$ python -q
>>> import numpy as np
>>> import numpy.linalg as la
>>> np.set_printoptions(precision=2, suppress=True, linewidth=120, sign=" ")
>>> def rd(a):
...     return np.round(a, 2) + 0
... 
>>> W0 = np.load("data.npy")
>>> W0
array([[ 0., -1.,  0.,  0.],
       [-1., -2., -1.,  0.],
       [ 0., -1.,  0., -1.],
       [ 0.,  0., -1.,  1.]])
>>> A2 = np.array([[0, 9, 9], [3, 4, 9], [2, 6, 0], [1, 5, 8]])
>>> la.matrix_rank(np.vstack([W0, A2.T]))
np.int64(4)
>>> la.matrix_rank(W0 @ A2)
np.int64(3)
>>> W0 @ A2
array([[ -3.,  -4.,  -9.],
       [ -8., -23., -27.],
       [ -4.,  -9., -17.],
       [ -1.,  -1.,   8.]])
>>> np.einsum("ik,kj->ji", W0, A2)
array([[ -3.,  -8.,  -4.,  -1.],
       [ -4., -23.,  -9.,  -1.],
       [ -9., -27., -17.,   8.]])
>>> A2 = la.inv(W0)
>>> rd(la.cond(W0))
np.float64(6.33)
>>> rd(la.inv(A2))
array([[ 0., -1.,  0.,  0.],
       [-1., -2., -1.,  0.],
       [ 0., -1.,  0., -1.],
       [ 0.,  0., -1.,  1.]])
>>> rd(la.det(W0) * la.det(A2))
np.float64(1.0)
>>> evals, V = la.eigh(W0)
>>> np.abs(V[:, -1]).round(6).argmax()
np.int64(3)
>>> rd(np.abs(V[:, -1]))
array([ 0.11,  0.18,  0.57,  0.79])
>>> (evals > 1e-8).sum(), (evals < -1e-8).sum()
(np.int64(2), np.int64(2))
>>> np.unique(evals.round(6) + 0, return_counts=True)[1]
array([ 1,  1,  1,  1])
>>> rd(evals.sum()), np.trace(W0)
(np.float64(-1.0), np.float64(-1.0))
>>> rd(V.T @ W0 @ V)
array([[-2.76,  0.  ,  0.  ,  0.  ],
       [ 0.  , -0.44,  0.  ,  0.  ],
       [ 0.  ,  0.  ,  0.48,  0.  ],
       [ 0.  ,  0.  ,  0.  ,  1.72]])
>>> rd(evals)
array([-2.76, -0.44,  0.48,  1.72])
>>> rd(la.svd(W0, compute_uv=False))
array([ 2.76,  1.72,  0.48,  0.44])
